% ipython --no-banner

In [1]: import numpy as np

In [2]: import numpy.linalg as la

In [3]: np.set_printoptions(precision=3, suppress=True, linewidth=200)

In [4]: def rd(a):
   ...:     return np.round(a, 3) + 0
   ...: 

In [5]: A = np.loadtxt("x.csv", delimiter=",")

In [6]: print(A)
[[5. 1. 0. 0. 0.]
 [0. 5. 1. 0. 0.]
 [0. 0. 5. 1. 0.]
 [0. 0. 0. 5. 1.]
 [0. 0. 0. 0. 5.]]

In [7]: # triangular, det is the product of the diagonal

In [8]: out = la.inv(A)

In [9]: print(rd(la.det(A) * la.det(out)))
1.0

In [10]: rd(la.cond(A))
Out[10]: np.float64(1.416)

In [11]: rd(la.inv(out))
Out[11]: 
array([[5., 1., 0., 0., 0.],
       [0., 5., 1., 0., 0.],
       [0., 0., 5., 1., 0.],
       [0., 0., 0., 5., 1.],
       [0., 0., 0., 0., 5.]])

In [12]: np.allclose(out, A.T)
Out[12]: False

In [13]: rd(out)
Out[13]: 
array([[ 0.2  , -0.04 ,  0.008, -0.002,  0.   ],
       [ 0.   ,  0.2  , -0.04 ,  0.008, -0.002],
       [ 0.   ,  0.   ,  0.2  , -0.04 ,  0.008],
       [ 0.   ,  0.   ,  0.   ,  0.2  , -0.04 ],
       [ 0.   ,  0.   ,  0.   ,  0.   ,  0.2  ]])

In [14]: rd(la.slogdet(A)[0])
Out[14]: np.float64(1.0)

In [15]: E = np.load("w.npy")

In [16]: print(E)
[[3 0 0 0 0 0]
 [0 2 0 0 0 0]
 [0 0 0 0 0 0]
 [0 0 3 0 0 0]
 [0 0 0 2 0 0]
 [0 0 0 0 0 0]
 [0 0 0 0 3 0]
 [0 0 0 0 0 2]
 [0 0 0 0 0 0]]

In [17]: rng = np.random.default_rng(631240)

In [18]: lab = rng.permutation(6)

In [19]: out = E[:, lab] * rng.choice([-1, 1], 6)

In [20]: out
Out[20]: 
array([[ 0,  0,  0,  0,  0, -3],
       [ 0,  2,  0,  0,  0,  0],
       [ 0,  0,  0,  0,  0,  0],
       [ 0,  0, -3,  0,  0,  0],
       [ 0,  0,  0,  0,  2,  0],
       [ 0,  0,  0,  0,  0,  0],
       [ 0,  0,  0,  3,  0,  0],
       [-2,  0,  0,  0,  0,  0],
       [ 0,  0,  0,  0,  0,  0]])

In [21]: U, _, VT = la.svd(E.T @ out)

In [22]: print(U @ VT)
[[ 0.  0.  0.  0.  0. -1.]
 [ 0.  1.  0.  0.  0.  0.]
 [ 0.  0. -1.  0.  0.  0.]
 [ 0.  0.  0.  0.  1.  0.]
 [ 0.  0.  0.  1.  0.  0.]
 [-1.  0.  0.  0.  0.  0.]]

In [23]: E @ E.T
Out[23]: 
array([[9, 0, 0, 0, 0, 0, 0, 0, 0],
       [0, 4, 0, 0, 0, 0, 0, 0, 0],
       [0, 0, 0, 0, 0, 0, 0, 0, 0],
       [0, 0, 0, 9, 0, 0, 0, 0, 0],
       [0, 0, 0, 0, 4, 0, 0, 0, 0],
       [0, 0, 0, 0, 0, 0, 0, 0, 0],
       [0, 0, 0, 0, 0, 0, 9, 0, 0],
       [0, 0, 0, 0, 0, 0, 0, 4, 0],
       [0, 0, 0, 0, 0, 0, 0, 0, 0]])

In [24]: rd(la.svd(E, compute_uv=False))
Out[24]: array([3., 3., 3., 2., 2., 2.])

In [25]: print(E.T @ E)
[[9 0 0 0 0 0]
 [0 4 0 0 0 0]
 [0 0 9 0 0 0]
 [0 0 0 4 0 0]
 [0 0 0 0 9 0]
 [0 0 0 0 0 4]]

In [26]: x0 = np.array([1, -2, -3, 3, -3, 2])

In [27]: y = E @ x0

In [28]: rd(la.solve(E.T @ E, E.T @ y))
Out[28]: array([ 1., -2., -3.,  3., -3.,  2.])

In [29]: rd(la.lstsq(E, y)[0])
Out[29]: array([ 1., -2., -3.,  3., -3.,  2.])

In [30]: y
Out[30]: array([ 3, -4,  0, -9,  6,  0, -9,  4,  0])

In [31]: y = y + 0.1 * rng.normal(size=9)

In [32]: rd(y)
Out[32]: array([ 3.041, -3.872,  0.158, -8.928,  6.075,  0.026, -9.067,  3.961, -0.095])

In [33]: b, *_ = la.lstsq(E, y)

In [34]: rd(b)
Out[34]: array([ 1.014, -1.936, -2.976,  3.037, -3.022,  1.98 ])

In [35]: rd(la.norm(y - E @ b))
Out[35]: np.float64(0.186)

In [36]: rd(E.T @ (y - E @ b))
Out[36]: array([0., 0., 0., 0., 0., 0.])

In [37]: Q, _ = la.qr(np.array([[-1.5, -0.6, -1.5],
    ...:     [0.8, 0.7, 1.1],
    ...:     [0.0, 0.1, 0.9],
    ...:     [0.4, 1.2, 1.0]]))

In [38]: M = Q @ Q.T

In [39]: rd(M)
Out[39]: 
array([[ 0.855, -0.33 ,  0.032,  0.118],
       [-0.33 ,  0.247,  0.072,  0.268],
       [ 0.032,  0.072,  0.993, -0.026],
       [ 0.118,  0.268, -0.026,  0.904]])

In [40]: # applying it twice changes nothing

In [41]: U, s, VT = la.svd(M)

In [42]: np.argmax(s[:-1] / (s[1:] + 1e-6)) + 1
Out[42]: np.int64(3)

In [43]: out = U[:, :3] @ np.diag(s[:3]) @ VT[:3]

In [44]: print(la.matrix_rank(out))
3

In [45]: r = la.matrix_rank(M)

In [46]: r
Out[46]: np.int64(3)

In [47]: N = la.svd(M)[2][r:].T

In [48]: [int(la.matrix_rank(np.delete(M, i, axis=0))) for i in range(4)]
Out[48]: [3, 3, 3, 3]

In [49]: rd(N @ N.T)
Out[49]: 
array([[ 0.145,  0.33 , -0.032, -0.118],
       [ 0.33 ,  0.753, -0.072, -0.268],
       [-0.032, -0.072,  0.007,  0.026],
       [-0.118, -0.268,  0.026,  0.096]])

In [50]: rd(N[:, 0] / N[np.abs(N[:, 0]).round(6).argmax(), 0])
Out[50]: array([ 0.438,  1.   , -0.096, -0.356])

In [51]: print(la.matrix_rank(M.T @ M), la.matrix_rank(M @ M.T))
3 3

In [52]: N.shape
Out[52]: (4, 1)

In [53]: lab = rng.permutation(4)

In [54]: print(lab)
[1 3 0 2]

In [55]: out = M[lab][:, lab]

In [56]: print(rd(np.sort(np.abs(la.eigvals(out)))))
[0. 1. 1. 1.]

In [57]: rd(np.diag(out))
Out[57]: array([0.247, 0.904, 0.855, 0.993])

In [58]: print(np.trace(out))
3.0

In [59]: vals, evecs = la.eigh(M)

In [60]: np.unique(vals.round(6) + 0, return_counts=True)[1]
Out[60]: array([1, 3])

In [61]: rd(la.svd(M, compute_uv=False))
Out[61]: array([1., 1., 1., 0.])

In [62]: rd(evecs.T @ M @ evecs)
Out[62]: 
array([[0., 0., 0., 0.],
       [0., 1., 0., 0.],
       [0., 0., 1., 0.],
       [0., 0., 0., 1.]])

In [63]: (vals > 1e-8).sum(), (vals < -1e-8).sum()
Out[63]: (np.int64(3), np.int64(0))

In [64]: rd(la.eigvalsh(M + 5 * np.eye(4)))
Out[64]: array([5., 6., 6., 6.])

In [65]: x0 = np.array([0, -1, 8, 5])

In [66]: rd(M @ x0)
Out[66]: array([1.171, 1.671, 7.744, 4.049])

In [67]: rd(la.eigvalsh(2 * M - np.eye(4)))
Out[67]: array([-1.,  1.,  1.,  1.])

In [68]: rd(M @ M @ x0)
Out[68]: array([1.171, 1.671, 7.744, 4.049])

In [69]: K = np.loadtxt("case12.csv", delimiter=",")

In [70]: K
Out[70]: 
array([[-2.476,  4.085,  0.411,  1.42 ],
       [-1.349, -3.343,  0.593, -3.413],
       [-1.913, -2.804, -2.066,  3.035],
       [ 4.079,  0.387, -1.62 ,  2.363],
       [ 0.258,  4.545, -1.852, -0.918],
       [-4.06 , -0.955, -2.457,  1.254],
       [-2.306,  1.329,  4.195,  0.562],
       [ 1.352,  1.959,  1.303, -4.199],
       [ 0.723, -2.789,  4.078, -0.262],
       [-3.129, -0.126, -3.719, -1.169],
       [-2.251,  2.75 ,  2.279,  2.68 ],
       [ 0.095,  0.025,  4.981, -0.428],
       [-3.503,  1.606, -0.08 , -3.185],
       [-4.173,  0.671, -2.657, -0.266],
       [ 3.805, -0.549, -0.892,  3.071],
       [-2.716, -0.372,  0.76 , -4.112],
       [-3.524,  0.178, -3.335, -1.196],
       [ 0.885,  1.051, -0.23 , -4.802],
       [ 2.043, -3.416, -3.014,  0.268],
       [-3.365, -0.317,  2.559, -2.651],
       [ 3.179,  2.425, -2.952,  0.543],
       [-0.39 ,  1.821,  2.579,  3.858],
       [-0.245, -3.947, -0.201, -3.052],
       [-0.744,  1.902,  4.23 , -1.713]])

In [71]: out = K / la.norm(K, axis=1, keepdims=True)

In [72]: gram = out @ out.T

In [73]: (gram - 2 * np.eye(24)).round(6).argmax(axis=1)
Out[73]: array([10, 22,  5, 14, 20, 13, 23, 17, 11, 16, 21, 23, 15, 16,  3, 19,  9,  7, 14, 15,  3, 10,  1, 11])

In [74]: print(np.argwhere(np.triu(np.abs(gram) > 0.95, 1)))
[[ 1 22]
 [ 3 14]
 [ 3 19]
 [ 9 16]
 [12 14]
 [13 16]]

In [75]: rd(la.norm(out, axis=1))
Out[75]: array([1., 1., 1., 1., 1., 1., 1., 1., 1., 1., 1., 1., 1., 1., 1., 1., 1., 1., 1., 1., 1., 1., 1., 1.])

In [76]: lab = rng.integers(0, 2, 6)

In [77]: m1 = np.triu((lab[:, None] == lab) & (rng.random((6, 6)) < 0.8), 1).astype(int)

In [78]: m1 += m1.T

In [79]: m1
Out[79]: 
array([[0, 0, 1, 1, 1, 0],
       [0, 0, 0, 0, 0, 1],
       [1, 0, 0, 1, 1, 0],
       [1, 0, 1, 0, 1, 0],
       [1, 0, 1, 1, 0, 0],
       [0, 1, 0, 0, 0, 0]])

In [80]: out = m1 ** -1
Traceback (most recent call last):
  Cell In[80], line 1
    out = m1 ** -1
ValueError: Integers to negative integer powers are not allowed.


In [81]: out = la.inv(m1)

In [82]: rd(out)
Out[82]: 
array([[-0.667,  0.   ,  0.333,  0.333,  0.333,  0.   ],
       [ 0.   ,  0.   ,  0.   ,  0.   ,  0.   ,  1.   ],
       [ 0.333,  0.   , -0.667,  0.333,  0.333,  0.   ],
       [ 0.333,  0.   ,  0.333, -0.667,  0.333,  0.   ],
       [ 0.333,  0.   ,  0.333,  0.333, -0.667,  0.   ],
       [ 0.   ,  1.   ,  0.   ,  0.   ,  0.   ,  0.   ]])

In [83]: print(rd(la.inv(out)))
[[0. 0. 1. 1. 1. 0.]
 [0. 0. 0. 0. 0. 1.]
 [1. 0. 0. 1. 1. 0.]
 [1. 0. 1. 0. 1. 0.]
 [1. 0. 1. 1. 0. 0.]
 [0. 1. 0. 0. 0. 0.]]

In [84]: print(np.allclose(out, m1.T))
False

In [85]: print(rd(la.cond(m1)))
3.0

In [86]: rd(m1 @ out)
Out[86]: 
array([[1., 0., 0., 0., 0., 0.],
       [0., 1., 0., 0., 0., 0.],
       [0., 0., 1., 0., 0., 0.],
       [0., 0., 0., 1., 0., 0.],
       [0., 0., 0., 0., 1., 0.],
       [0., 0., 0., 0., 0., 1.]])

In [87]: print((np.abs(out) > 1e-9).astype(int))
[[1 0 1 1 1 0]
 [0 0 0 0 0 1]
 [1 0 1 1 1 0]
 [1 0 1 1 1 0]
 [1 0 1 1 1 0]
 [0 1 0 0 0 0]]
